% ipython --no-banner

In [1]: import numpy as np

In [2]: np.set_printoptions(precision=3, suppress=True, linewidth=160, floatmode="fixed")

In [3]: A = 3 * np.eye(3) + np.ones((3, 3))

In [4]: A
Out[4]: 
array([[4.000, 1.000, 1.000],
       [1.000, 4.000, 1.000],
       [1.000, 1.000, 4.000]])

In [5]: Lm = np.linalg.cholesky(A)

In [6]: np.diag(Lm) ** 2
Out[6]: array([4.000, 3.750, 3.600])

In [7]: evals, vecs = np.linalg.eigh(A)

In [8]: np.round(vecs.T @ vecs, 3) + 0
Out[8]: 
array([[1.000, 0.000, 0.000],
       [0.000, 1.000, 0.000],
       [0.000, 0.000, 1.000]])

In [9]: np.linalg.eigvalsh(A @ A)
Out[9]: array([ 9.000,  9.000, 36.000])

In [10]: np.round(vecs.T @ A @ vecs, 3) + 0
Out[10]: 
array([[3.000, 0.000, 0.000],
       [0.000, 3.000, 0.000],
       [0.000, 0.000, 6.000]])

In [11]: np.abs(vecs[:, -1])
Out[11]: array([0.577, 0.577, 0.577])

In [12]: (evals > 1e-8).sum(), (evals < -1e-8).sum()
Out[12]: (np.int64(3), np.int64(0))

In [13]: left, sigma, vt = np.linalg.svd(A, full_matrices=False)

In [14]: round(np.sqrt((sigma ** 2).sum()), 3), np.round(np.linalg.norm(A), 3)
Out[14]: (np.float64(7.348), np.float64(7.348))

In [15]: np.round(vt @ vt.T, 3) + 0
Out[15]: 
array([[1.000, 0.000, 0.000],
       [0.000, 1.000, 0.000],
       [0.000, 0.000, 1.000]])

In [16]: np.cumsum(sigma ** 2) / np.sum(sigma ** 2)
Out[16]: array([0.667, 0.833, 1.000])

In [17]: np.round(left.T @ left, 3) + 0
Out[17]: 
array([[1.000, 0.000, 0.000],
       [0.000, 1.000, 0.000],
       [0.000, 0.000, 1.000]])

In [18]: (sigma > 1e-8).sum()
Out[18]: np.int64(3)
